$ ipython --no-banner

In [1]: import numpy as np

In [2]: np.set_printoptions(suppress=True, linewidth=160)

In [3]: J = np.loadtxt("a.csv", delimiter=",")

In [4]: J.round(2)
Out[4]: 
array([[-53.43, -33.72, -26.47,   6.77],
       [-51.43, -32.53, -25.43,   6.53],
       [-46.72, -29.7 , -22.97,   5.95],
       [-34.95, -22.55, -16.83,   4.43],
       [-25.64, -16.78, -11.99,   3.13],
       [-20.21, -13.35,  -9.18,   2.32],
       [-16.38, -10.88,  -7.22,   1.72],
       [-10.97,  -7.31,  -4.49,   0.83],
       [ -2.48,  -1.46,  -0.69,  -0.33],
       [ -2.26,  -1.31,  -0.62,  -0.33],
       [ -2.25,  -1.31,  -0.62,  -0.33],
       [ -1.77,  -1.  ,  -0.47,  -0.31],
       [ -1.67,  -0.94,  -0.44,  -0.3 ],
       [ -1.45,  -0.8 ,  -0.38,  -0.27],
       [ -0.56,  -0.29,  -0.14,  -0.13],
       [ -0.13,  -0.07,  -0.03,  -0.03],
       [  1.78,   0.81,   0.46,   0.51],
       [  3.23,   1.41,   0.87,   0.95],
       [  3.73,   1.61,   1.02,   1.1 ],
       [  7.5 ,   3.08,   2.26,   2.16],
       [ 13.19,   5.3 ,   4.34,   3.55],
       [ 20.26,   8.1 ,   7.1 ,   5.05],
       [ 22.46,   8.99,   7.99,   5.48],
       [ 57.84,  23.64,  23.03,  11.16],
       [ 63.24,  25.93,  25.4 ,  11.9 ],
       [ 64.85,  26.61,  26.11,  12.12],
       [ 69.87,  28.75,  28.33,  12.78],
       [ 72.19,  29.75,  29.36,  13.09],
       [ 89.05,  36.99,  36.88,  15.18]])

In [5]: Xs = J - J.mean(axis=0)

In [6]: vecs = np.linalg.svd(Xs)[2][:3]

In [7]: Y = Xs - Xs @ vecs.T @ vecs

In [8]: np.round(Y.std(axis=0), 2) + 0
Out[8]: array([0., 0., 0., 0.])

In [9]: idx = J[:, 3] > np.median(J[:, 3])

In [10]: f = J[idx].mean(axis=0) - J[~idx].mean(axis=0)

In [11]: ((J - J.mean(axis=0)) @ f > 0).astype(int)
Out[11]: array([0, 0, 0, 0, 0, 0, 0, 0, 0, 0, 0, 0, 0, 0, 0, 0, 0, 0, 0, 0, 1, 1, 1, 1, 1, 1, 1, 1, 1])

In [12]: print(np.argsort(-np.abs(f).round(6), kind="stable"))
[0 3 2 1]

In [13]: f.round(2)
Out[13]: array([21.55,  6.32,  7.37,  7.86])

In [14]: idx.astype(int)
Out[14]: array([1, 1, 1, 1, 1, 0, 0, 0, 0, 0, 0, 0, 0, 0, 0, 0, 0, 0, 0, 0, 1, 1, 1, 1, 1, 1, 1, 1, 1])

In [15]: left, sigma, vt = np.linalg.svd(J)

In [16]: np.argmax(sigma[:-1] / (sigma[1:] + 1e-6)) + 1
Out[16]: np.int64(3)

In [17]: sigma.round(2) + 0
Out[17]: array([241.07,  33.69,   3.04,   0.  ])

In [18]: Y = left[:, :3] @ np.diag(sigma[:3]) @ vt[:3]

In [19]: round(float(np.linalg.norm(J - Y) / np.linalg.norm(J)), 2)
Out[19]: 0.0

In [20]: Y.round(2)
Out[20]: 
array([[-53.43, -33.72, -26.47,   6.77],
       [-51.43, -32.53, -25.43,   6.53],
       [-46.72, -29.7 , -22.97,   5.95],
       [-34.95, -22.55, -16.83,   4.43],
       [-25.64, -16.78, -11.99,   3.13],
       [-20.21, -13.35,  -9.18,   2.32],
       [-16.38, -10.88,  -7.22,   1.72],
       [-10.97,  -7.31,  -4.49,   0.83],
       [ -2.48,  -1.46,  -0.69,  -0.33],
       [ -2.26,  -1.31,  -0.62,  -0.33],
       [ -2.25,  -1.31,  -0.62,  -0.33],
       [ -1.77,  -1.  ,  -0.47,  -0.31],
       [ -1.67,  -0.94,  -0.44,  -0.3 ],
       [ -1.45,  -0.8 ,  -0.38,  -0.27],
       [ -0.56,  -0.29,  -0.14,  -0.13],
       [ -0.13,  -0.07,  -0.03,  -0.03],
       [  1.78,   0.81,   0.46,   0.51],
       [  3.23,   1.41,   0.87,   0.95],
       [  3.73,   1.61,   1.02,   1.1 ],
       [  7.5 ,   3.08,   2.26,   2.16],
       [ 13.19,   5.3 ,   4.34,   3.55],
       [ 20.26,   8.1 ,   7.1 ,   5.05],
       [ 22.46,   8.99,   7.99,   5.48],
       [ 57.84,  23.64,  23.03,  11.16],
       [ 63.24,  25.93,  25.4 ,  11.9 ],
       [ 64.85,  26.61,  26.11,  12.12],
       [ 69.87,  28.75,  28.33,  12.78],
       [ 72.19,  29.75,  29.36,  13.09],
       [ 89.05,  36.99,  36.88,  15.18]])

In [21]: round(np.abs(J - Y).max(), 2)
Out[21]: np.float64(0.0)

In [22]: f, r1 = J[16], J[11]

In [23]: np.round(f @ f, 2)
Out[23]: np.float64(4.31)

In [24]: np.round(f @ r1, 2)
Out[24]: np.float64(-4.34)

In [25]: p = (f @ r1) / (f @ f) * f

In [26]: np.linalg.matrix_rank(np.outer(f, r1))
Out[26]: np.int64(1)

In [27]: np.round(np.outer(f, r1), 2)
Out[27]: 
array([[-3.16, -1.78, -0.84, -0.54],
       [-1.44, -0.81, -0.38, -0.25],
       [-0.82, -0.46, -0.22, -0.14],
       [-0.9 , -0.51, -0.24, -0.15]])

In [28]: F = np.load("out7.npy")

In [29]: F
Out[29]: 
array([[0, 0, 1],
       [0, 1, 0],
       [1, 0, 0]])

In [30]: # keeps lengths

In [31]: np.round(np.linalg.svd(F, compute_uv=False), 2)
Out[31]: array([1., 1., 1.])

In [32]: F @ F.T
Out[32]: 
array([[1, 0, 0],
       [0, 1, 0],
       [0, 0, 1]])

In [33]: np.round(np.linalg.norm(F, axis=0), 2)
Out[33]: array([1., 1., 1.])

In [34]: x0 = np.array([5, 3, 3])

In [35]: round(float(np.linalg.norm(x0)), 2), round(np.linalg.norm(F @ x0), 2)
Out[35]: (6.56, np.float64(6.56))

In [36]: print(F.T @ (F @ x0))
[5 3 3]

In [37]: print([p for p in range(1, 25) if np.allclose(np.linalg.matrix_power(F, p), np.eye(3))])
[2, 4, 6, 8, 10, 12, 14, 16, 18, 20, 22, 24]

In [38]: print(np.round(np.sort(np.abs(np.degrees(np.angle(np.linalg.eigvals(F))))), 2))
[  0.   0. 180.]

In [39]: x0 = np.array([5, -2, 1])

In [40]: rhs = F @ x0

In [41]: c, lr = np.zeros(3), 1 / np.linalg.norm(F, 2) ** 2

In [42]: for i in range(50):
    ...:     c -= lr * F.T @ (F @ c - rhs)
    ...:     if i % 10 == 0: print(i, round(np.linalg.norm(F @ c - rhs), 2))
    ...: 
0 0.0
10 0.0
20 0.0
30 0.0
40 0.0

In [43]: round(float(np.linalg.cond(F)), 2)
Out[43]: 1.0

In [44]: np.linalg.norm(F, axis=1).argmax()
Out[44]: np.int64(0)

In [45]: print(np.round(np.linalg.norm(F, axis=1), 2))
[1. 1. 1.]

In [46]: print(round(float(np.linalg.norm(F) ** 2 / np.linalg.norm(F, 2) ** 2), 2))
3.0

In [47]: print(np.round(np.linalg.norm(F, axis=0), 2))
[1. 1. 1.]

In [48]: A = np.load("layer0.npy")

In [49]: A
Out[49]: 
array([[-1, -1, -2,  3],
       [ 3, -2, -1,  2],
       [ 3, -3,  0,  1]])

In [50]: cov = np.cov(J, rowvar=False)

In [51]: np.argwhere(np.triu(np.abs(np.corrcoef(J.T)) > 0.8, 1))
Out[51]: 
array([[0, 1],
       [0, 2],
       [1, 2]])

In [52]: np.round(np.corrcoef(J[:, 1], J[:, 3])[0, 1], 2)
Out[52]: np.float64(0.55)

In [53]: print(np.round(np.linalg.eigvalsh(cov)[::-1], 2) + 0)
[2012.74   20.21    0.33    0.  ]

In [54]: np.round(J.std(axis=0), 2)
Out[54]: array([36.91, 18.01, 15.9 ,  4.84])

In [55]: np.argsort(-J.std(axis=0).round(6), kind="stable")
Out[55]: array([0, 1, 2, 3])

In [56]: data, _ = np.linalg.qr(np.array([[0.5, -0.2, -1.7], [-0.6, 0.0, 0.8], [-0.1, -0.1, 1.0]]))

In [57]: data.round(2)
Out[57]: 
array([[-0.64, -0.66, -0.4 ],
       [ 0.76, -0.45, -0.46],
       [ 0.13, -0.6 ,  0.79]])

In [58]: np.round(np.linalg.norm(data, axis=0), 2)
Out[58]: array([1., 1., 1.])

In [59]: np.round(np.linalg.pinv(data), 2)
Out[59]: 
array([[-0.64,  0.76,  0.13],
       [-0.66, -0.45, -0.6 ],
       [-0.4 , -0.46,  0.79]])

In [60]: np.round(np.linalg.svd(data, compute_uv=False), 2)
Out[60]: array([1., 1., 1.])

In [61]: round(data[:, 0] @ data[:, 2], 2)
Out[61]: np.float64(-0.0)

In [62]: np.round(data.T @ data, 2) + 0
Out[62]: 
array([[1., 0., 0.],
       [0., 1., 0.],
       [0., 0., 1.]])

In [63]: x0 = np.array([2, -2, -3])

In [64]: [p for p in range(1, 25) if np.allclose(np.linalg.matrix_power(data, p), np.eye(3))]
Out[64]: []

In [65]: np.round(np.linalg.det(data), 2)
Out[65]: np.float64(1.0)

In [66]: np.round(np.sort(np.abs(np.degrees(np.angle(np.linalg.eigvals(data))))), 2)
Out[66]: array([  0.  , 130.36, 130.36])

In [67]: print(3 - np.linalg.matrix_rank(data - np.eye(3), tol=1e-8))
1

In [68]: np.round(np.abs(np.linalg.eigvals(data)), 2)
Out[68]: array([1., 1., 1.])
